In [1]: import numpy as np

In [2]: np.set_printoptions(precision=1, suppress=True, linewidth=100)

In [3]: arr = np.load("layer14.npy")

In [4]: arr
Out[4]: 
array([[-0.9,  0.6, -0.4],
       [ 0.4,  4.8, -1. ],
       [ 0.6,  1.2, -0.9],
       [ 1.9,  3.3,  0.3],
       [ 0.3,  0.9,  0.2],
       [-0.2,  3.9,  1.1]])

In [5]: f = np.array([4, 5])

In [6]: np.polyval(f, arr[3])
Out[6]: array([12.6, 18.2,  6.2])

In [7]: rng = np.random.default_rng(59)

In [8]: lab = rng.permutation(3)

In [9]: B = arr[:, lab] * rng.choice([-1, 1], 3)

In [10]: print(B)
[[-0.4 -0.9  0.6]
 [-1.   0.4  4.8]
 [-0.9  0.6  1.2]
 [ 0.3  1.9  3.3]
 [ 0.2  0.3  0.9]
 [ 1.1 -0.2  3.9]]

In [11]: left, _, Vt = np.linalg.svd(arr.T @ B)

In [12]: np.round(np.linalg.lstsq(arr, B)[0], 1) + 0
Out[12]: 
array([[0., 1., 0.],
       [0., 0., 1.],
       [1., 0., 0.]])

In [13]: lab
Out[13]: array([2, 0, 1])

In [14]: w1 = np.array([[2, 5, -7, -9, 0, 6], [-3, -5, -6, 0, 9, -4], [9, 0, 2, -1, 5, -5]])

In [15]: c = np.array([1, -1, 2, -3, -2, -2])

In [16]: hid = np.maximum(B @ w1 + c, 0)

In [17]: np.linalg.matrix_rank(hid)
Out[17]: np.int64(5)

In [18]: cent = np.array([[1, 7, -5],
    ...:     [-4, 8, -2],
    ...:     [2, -4, 6],
    ...:     [-2, 0, 7],
    ...:     [5, -3, 3],
    ...:     [0, -8, 9]])

In [19]: (hid @ cent).round(6).argmax(axis=1)
Out[19]: array([0, 0, 0, 0, 1, 1])

In [20]: w1 @ cent
Out[20]: 
array([[-14,  34, -71],
       [ 50, -32, -20],
       [ 40,  80, -70]])

In [21]: B = np.c_[arr[:, :2] @ np.array([[0, 2], [2, 0]]), np.array([0, 2, -1, -1, 0, -1])]

In [22]: B
Out[22]: 
array([[ 1.2, -1.8,  0. ],
       [ 9.6,  0.8,  2. ],
       [ 2.4,  1.2, -1. ],
       [ 6.6,  3.8, -1. ],
       [ 1.8,  0.6,  0. ],
       [ 7.8, -0.4, -1. ]])

In [23]: np.round(np.linalg.lstsq(arr, B[:, 0])[0], 1) + 0
Out[23]: array([0., 2., 0.])

In [24]: np.linalg.norm(np.linalg.qr(arr)[0].T @ B, axis=0) ** 2 / ((B ** 2).sum(axis=0) + 1e-12)
Out[24]: array([1. , 1. , 0.4])

In [25]: np.linalg.matrix_rank(np.c_[arr, B])
Out[25]: np.int64(4)

In [26]: x = np.array([2, -1, 0])

In [27]: target = arr @ x

In [28]: np.round(np.linalg.lstsq(arr, target)[0], 1) + 0
Out[28]: array([ 2., -1.,  0.])

In [29]: np.round(np.linalg.pinv(arr) @ arr, 1) + 0
Out[29]: 
array([[1., 0., 0.],
       [0., 1., 0.],
       [0., 0., 1.]])

In [30]: try:
    ...:     np.linalg.solve(arr, target)
    ...: except np.linalg.LinAlgError as e:
    ...:     print(e)
    ...: 
Last 2 dimensions of the array must be square

In [31]: print(target)
[-2.4 -4.   0.   0.5 -0.3 -4.3]

In [32]: np.round(np.linalg.solve(arr.T @ arr, arr.T @ target), 1) + 0
Out[32]: array([ 2., -1.,  0.])

In [33]: target = target + 0.1 * rng.normal(size=6)

In [34]: target
Out[34]: array([-2.4, -4.1, -0.1,  0.5, -0.4, -4.1])

In [35]: c, *_ = np.linalg.lstsq(arr, target)

In [36]: c
Out[36]: array([ 2. , -1. ,  0.1])

In [37]: [round(float(np.linalg.norm(np.linalg.solve(arr.T @ arr + lam * np.eye(3), arr.T @ target))), 2) for lam in (0, 1, 10, 100)]
Out[37]: [2.19, 1.77, 0.8, 0.24]

In [38]: c.round()
Out[38]: array([ 2., -1.,  0.])

In [39]: M = np.array([[-0.2, -0.1, 1.1, -0.4],
    ...:     [0.0, 0.4, -0.2, 0.8],
    ...:     [0.2, -1.4, 1.9, 0.2],
    ...:     [-0.3, 0.4, -1.8, -0.6],
    ...:     [0.2, 0.4, 1.1, 0.8]])

In [40]: B = np.c_[M[:, :3] @ np.array([[1, 2, 1], [0, 0, 3], [0, 1, 1]]), np.array([0, 3, 1, 1, 0])]

In [41]: B
Out[41]: 
array([[-0.2,  0.7,  0.6,  0. ],
       [ 0. , -0.2,  1. ,  3. ],
       [ 0.2,  2.3, -2.1,  1. ],
       [-0.3, -2.4, -0.9,  1. ],
       [ 0.2,  1.5,  2.5,  0. ]])

In [42]: np.round(np.linalg.norm(B - M @ np.linalg.lstsq(M, B)[0], axis=0), 1) + 0
Out[42]: array([0. , 0. , 0. , 0.3])

In [43]: K = np.loadtxt("test15.csv", delimiter=",")

In [44]: print(K)
[[ 15.  12.   3.   0.]
 [ 10.   8.   2.   0.]
 [  0.   0.   0.   0.]
 [-15. -12.  -3.   0.]
 [ -5.  -4.  -1.   0.]
 [ 15.  12.   3.   0.]]

In [45]: left, sigma, Vt = np.linalg.svd(K)

In [46]: np.argmax(sigma[:-1] / (sigma[1:] + 1e-6)) + 1
Out[46]: np.int64(1)

In [47]: sigma.round(1) + 0
Out[47]: array([36.7,  0. ,  0. ,  0. ])

In [48]: B = left[:, :1] @ np.diag(sigma[:1]) @ Vt[:1]

In [49]: print(np.linalg.matrix_rank(B))
1

In [50]: left, sigma, Vt = np.linalg.svd(K, full_matrices=False)

In [51]: np.cumsum(sigma ** 2) / np.sum(sigma ** 2)
Out[51]: array([1., 1., 1., 1.])

In [52]: np.round(left.T @ left, 1) + 0
Out[52]: 
array([[1., 0., 0., 0.],
       [0., 1., 0., 0.],
       [0., 0., 1., 0.],
       [0., 0., 0., 1.]])

In [53]: np.round(np.sqrt((sigma ** 2).sum()), 1), np.round(np.linalg.norm(K), 1)
Out[53]: (np.float64(36.7), np.float64(36.7))

In [54]: np.round(Vt @ Vt.T, 1) + 0
Out[54]: 
array([[1., 0., 0., 0.],
       [0., 1., 0., 0.],
       [0., 0., 1., 0.],
       [0., 0., 0., 1.]])

In [55]: print(sigma.round(1) + 0)
[36.7  0.   0.   0. ]

In [56]: def softmax(z):
    ...:     e = np.exp(z - z.max(axis=-1, keepdims=True))
    ...:     return e / e.sum(axis=-1, keepdims=True)
    ...: 

In [57]: np.round(softmax(K[1] + 3), 1) + 0
Out[57]: array([0.9, 0.1, 0. , 0. ])

In [58]: softmax(K).sum(axis=1)
Out[58]: array([1., 1., 1., 1., 1., 1.])

In [59]: S = K @ K.T / np.sqrt(4)

In [60]: print(softmax(S)[1] @ K)
[15. 12.  3.  0.]

In [61]: np.round(softmax(S + np.triu(np.full(S.shape, -np.inf), 1)), 1) + 0
Out[61]: 
array([[1. , 0. , 0. , 0. , 0. , 0. ],
       [1. , 0. , 0. , 0. , 0. , 0. ],
       [0.3, 0.3, 0.3, 0. , 0. , 0. ],
       [0. , 0. , 0. , 1. , 0. , 0. ],
       [0. , 0. , 0. , 1. , 0. , 0. ],
       [0.5, 0. , 0. , 0. , 0. , 0.5]])

In [62]: softmax(S).round(6).argmax(axis=1)
Out[62]: array([0, 0, 0, 3, 3, 0])

In [63]: f = np.array([0, 1])

In [64]: np.cross(K[0, :3], K[2, :3])
Out[64]: array([0., 0., 0.])

In [65]: print(np.polyval(f, K[0]))
[1. 1. 1. 1.]

In [66]: data = np.load("m.npy")

In [67]: data
Out[67]: 
array([[ 0,  4,  0,  4],
       [ 6,  4,  6,  4],
       [ 0, -4,  0,  2],
       [-6, -4,  3,  2]])

In [68]: lab = rng.permutation(4)

In [69]: B = data[:, lab] * rng.choice([-1, 1], 4)

In [70]: B
Out[70]: 
array([[ 0, -4,  0,  4],
       [ 6, -4, -6,  4],
       [ 0,  4,  0,  2],
       [-6,  4, -3,  2]])

In [71]: left, _, Vt = np.linalg.svd(data.T @ B)

In [72]: np.round(np.linalg.lstsq(data, B)[0], 1) + 0
Out[72]: 
array([[ 1.,  0.,  0.,  0.],
       [ 0., -1.,  0.,  0.],
       [ 0.,  0., -1.,  0.],
       [ 0.,  0.,  0.,  1.]])
